$ python -q
>>> import numpy as np
>>> np.set_printoptions(precision=2, suppress=True, linewidth=200, floatmode="fixed")
>>> arr = np.load("dump.npy")
>>> arr
array([[3.00, 2.00, 0.00, 2.00],
       [2.00, 3.00, 0.00, 2.00],
       [0.00, 0.00, 3.00, 0.00],
       [2.00, 2.00, 0.00, 3.00]])
>>> w, evecs = np.linalg.eigh(arr)
>>> round(w.sum(), 2), np.trace(arr)
(np.float64(12.0), np.float64(12.0))
>>> np.unique(w.round(6) + 0, return_counts=True)[1]
array([2, 1, 1])
>>> np.abs(evecs[:, -1]).round(6).argmax()
np.int64(0)
>>> (w > 1e-8).sum(), (w < -1e-8).sum()
(np.int64(4), np.int64(0))
>>> print(w)
[1.00 1.00 3.00 7.00]
>>> low = np.linalg.cholesky(arr)
>>> print(round(float(np.prod(np.diag(low)) ** 2), 2), round(np.linalg.det(arr), 2))
21.0 21.0
>>> low @ low.T
array([[3.00, 2.00, 0.00, 2.00],
       [2.00, 3.00, 0.00, 2.00],
       [0.00, 0.00, 3.00, 0.00],
       [2.00, 2.00, 0.00, 3.00]])
>>> print(low)
[[1.73 0.00 0.00 0.00]
 [1.15 1.29 0.00 0.00]
 [0.00 0.00 1.73 0.00]
 [1.15 0.52 0.00 1.18]]
>>> blk = np.stack([arr, -3 * arr, arr[::-1]])
>>> blk.sum(axis=0)
array([[-4.00, -2.00,  0.00, -1.00],
       [-4.00, -6.00,  3.00, -4.00],
       [ 2.00,  3.00, -6.00,  2.00],
       [-1.00, -2.00,  0.00, -4.00]])
>>> (blk @ arr.T).shape
(3, 4, 4)
>>> print(np.linalg.matrix_rank(blk.reshape(3, -1)))
2
>>> blk.shape
(3, 4, 4)
>>> print(np.linalg.det(blk))
[  21.00 1701.00   21.00]
>>> W0 = np.array([[-49, 3, 2, 0], [2, -87, 0, 1], [3, 1, 13, 2], [0, 3, 2, 11]])
>>> rng = np.random.default_rng(94)
>>> labels = rng.permutation(4)
>>> out = W0[:, labels] * rng.choice([-1, 1], 4)
>>> out
array([[ 49,   0,  -2,  -3],
       [ -2,   1,   0,  87],
       [ -3,   2, -13,  -1],
       [  0,  11,  -2,  -3]])
>>> left, _, VT = np.linalg.svd(W0.T @ out)
>>> np.round(left @ VT, 2) + 0
array([[-1.00,  0.00,  0.00,  0.00],
       [ 0.00,  0.00,  0.00, -1.00],
       [ 0.00,  0.00, -1.00,  0.00],
       [ 0.00,  1.00,  0.00,  0.00]])
>>> blk = np.stack([W0, -3 * W0, W0[::-1]])
>>> np.linalg.matrix_rank(blk)
array([4, 4, 4])
>>> np.linalg.norm(blk, axis=(1, 2))
array([101.51, 304.54, 101.51])
>>> blk.shape
(3, 4, 4)
>>> np.einsum("bij,cij->bc", blk, blk)
array([[ 10305, -30915,   -132],
       [-30915,  92745,    396],
       [  -132,    396,  10305]])
>>> F = np.array([[2, 0, 1], [1, 0, 1], [3, 1, 2], [1, 1, 2]])
>>> F[3] = F[2]
>>> print(F)
[[2 0 1]
 [1 0 1]
 [3 1 2]
 [3 1 2]]
>>> # row 3 repeats row 2
>>> th = np.radians(45)
>>> R = np.eye(3)
>>> R[2, 2] = R[1, 1] = np.cos(th)
>>> R[2, 1], R[1, 2] = -np.sin(th), np.sin(th)
>>> R
array([[ 1.00,  0.00,  0.00],
       [ 0.00,  0.71,  0.71],
       [ 0.00, -0.71,  0.71]])
>>> out = F @ R.T
>>> np.abs(out - F).max(axis=0)
array([0.00, 1.12, 1.29])
>>> round(np.linalg.det(R), 2), np.round(np.trace(R), 2)
(np.float64(1.0), np.float64(2.41))
>>> out = np.array([[2, 1], [0, 2]])
>>> W2 = np.kron(out, F)
>>> W2.shape
(8, 6)
>>> print(round(float(np.linalg.norm(W2, 2)), 2), round(float(np.linalg.norm(out, 2) * np.linalg.norm(F, 2)), 2))
15.03 15.03
>>> out = np.array([[0, 2, 2], [1, 1, 1], [2, 0, 1]])
>>> out[-1] = out[0]
>>> m1 = out + 0.05 * np.eye(3)
>>> print(m1)
[[0.05 2.00 2.00]
 [1.00 1.05 1.00]
 [0.00 2.00 2.05]]
>>> f, g = m1[1], m1[2]
>>> round(f @ f, 2)
np.float64(3.1)
>>> f @ g
np.float64(4.15)
>>> p = (f @ g) / (f @ f) * f
>>> np.round(np.linalg.norm(f + g) ** 2 + np.linalg.norm(f - g) ** 2, 2)
np.float64(22.61)
>>> np.outer(f, g)
array([[0.00, 2.00, 2.05],
       [0.00, 2.10, 2.15],
       [0.00, 2.00, 2.05]])
>>> P = np.triu(np.array([[-3, -3, 0], [0, -3, -2], [1, -1, 0]]), 1) + np.eye(3)
>>> out = P @ m1 @ np.linalg.inv(P)
>>> np.poly(out)
array([ 1.00, -3.15, -1.69,  0.09])
>>> np.round(np.trace(out), 2), np.trace(m1)
(np.float64(3.15), np.float64(3.15))
>>> np.round(np.linalg.det(out), 2)
np.float64(-0.09)
>>> print(P @ m1 - m1 @ P)
[[-3.00 -3.00  1.00]
 [ 0.00 -1.00 -2.00]
 [ 0.00  0.00  4.00]]
>>> vec = np.array([0, 9, 8, 0])
>>> print(np.linalg.norm(W0 @ vec) <= np.linalg.norm(W0, 2) * np.linalg.norm(vec) + 1e-9)
True
>>> W0 * vec
array([[   0,   27,   16,    0],
       [   0, -783,    0,    0],
       [   0,    9,  104,    0],
       [   0,   27,   16,    0]])
>>> np.einsum("ij,j->i", W0, vec)
array([  43, -783,  113,   43])
>>> W0 @ np.ones(4)
array([-44.00, -84.00,  19.00,  16.00])
>>> W0 @ vec
array([  43, -783,  113,   43])
>>> round(float(np.linalg.norm(m1, "nuc")), 2)
5.25
>>> np.round(np.linalg.norm(m1, 2), 2)
np.float64(4.3)
>>> np.linalg.norm(m1, axis=1)
array([2.83, 1.76, 2.86])
>>> m1[1] @ m1[0]
np.float64(4.15)
>>> round(np.linalg.norm(m1[1] - m1[0]), 2)
np.float64(1.67)
>>> mat = np.load("arr.npy")
>>> print(mat)
[[ 0.16  0.41 -0.41]
 [ 0.35  0.76 -0.76]
 [ 0.35  0.76 -0.76]
 [ 0.41  0.84 -0.84]
 [ 0.38  0.80 -0.80]
 [ 0.54  0.93 -0.93]
 [ 0.08  0.22 -0.22]
 [-0.16 -0.41  0.41]
 [-0.56 -0.94  0.94]
 [-0.41 -0.84  0.84]
 [-0.04 -0.11  0.11]
 [ 0.38  0.80 -0.80]
 [-0.04 -0.11  0.11]
 [-0.41 -0.84  0.84]
 [-0.08 -0.22  0.22]
 [-0.54 -0.93  0.93]
 [ 0.62  0.96 -0.96]
 [ 0.16  0.41 -0.41]
 [-0.45 -0.87  0.87]
 [-0.35 -0.76  0.76]
 [-0.27 -0.65  0.65]
 [-0.38 -0.80  0.80]
 [-0.16 -0.41  0.41]
 [-0.56 -0.94  0.94]
 [ 0.12  0.32 -0.32]]
>>> # rows 1 and 2 are equal
>>> round(np.trace(np.linalg.pinv(mat) @ mat), 2)
np.float64(2.0)
>>> np.unique(mat.round(6), axis=0).shape
(18, 3)
>>> np.abs(np.diag(np.linalg.qr(mat)[1])) > 1e-9
array([ True,  True, False])
>>> np.allclose(mat[:-1].T @ np.linalg.lstsq(mat[:-1].T, mat[-1])[0], mat[-1])
True
>>> out = mat + rng.integers(-2, 3, (25, 2)) @ rng.integers(-2, 3, (2, 3))
>>> out
array([[ 0.16,  2.41, -4.41],
       [-3.65, -5.24, -0.76],
       [-0.65, -1.24,  0.24],
       [ 5.41,  6.84,  2.16],
       [-1.62, -1.20, -2.80],
       [ 6.54,  8.93,  1.07],
       [-0.92, -1.78,  0.78],
       [ 2.84,  1.59,  5.41],
       [ 3.44,  3.06,  4.94],
       [-5.41, -6.84, -2.16],
       [-2.04, -4.11,  2.11],
       [-1.62, -1.20, -2.80],
       [-0.04, -0.11,  0.11],
       [-6.41, -8.84, -1.16],
       [-5.08, -6.22, -2.78],
       [-0.54,  1.07, -3.07],
       [ 4.62,  6.96, -0.96],
       [-4.84, -5.59, -3.41],
       [ 2.55,  1.13,  5.87],
       [ 0.65,  1.24, -0.24],
       [-1.27, -2.65,  1.65],
       [ 0.62,  1.20, -0.20],
       [ 3.84,  5.59,  0.41],
       [-2.56, -4.94,  2.94],
       [ 0.12,  0.32, -0.32]])
>>> out - mat
array([[ 0.00,  2.00, -4.00],
       [-4.00, -6.00,  0.00],
       [-1.00, -2.00,  1.00],
       [ 5.00,  6.00,  3.00],
       [-2.00, -2.00, -2.00],
       [ 6.00,  8.00,  2.00],
       [-1.00, -2.00,  1.00],
       [ 3.00,  2.00,  5.00],
       [ 4.00,  4.00,  4.00],
       [-5.00, -6.00, -3.00],
       [-2.00, -4.00,  2.00],
       [-2.00, -2.00, -2.00],
       [ 0.00,  0.00,  0.00],
       [-6.00, -8.00, -2.00],
       [-5.00, -6.00, -3.00],
       [ 0.00,  2.00, -4.00],
       [ 4.00,  6.00,  0.00],
       [-5.00, -6.00, -3.00],
       [ 3.00,  2.00,  5.00],
       [ 1.00,  2.00, -1.00],
       [-1.00, -2.00,  1.00],
       [ 1.00,  2.00, -1.00],
       [ 4.00,  6.00,  0.00],
       [-2.00, -4.00,  2.00],
       [ 0.00,  0.00,  0.00]])
>>> np.abs(out - mat).sum(axis=1)
array([ 6.00, 10.00,  4.00, 14.00,  6.00, 16.00,  4.00, 10.00, 12.00, 14.00,  8.00,  6.00,  0.00, 16.00, 14.00,  6.00, 10.00, 14.00, 10.00,  4.00,  4.00,  4.00, 10.00,  8.00,  0.00])
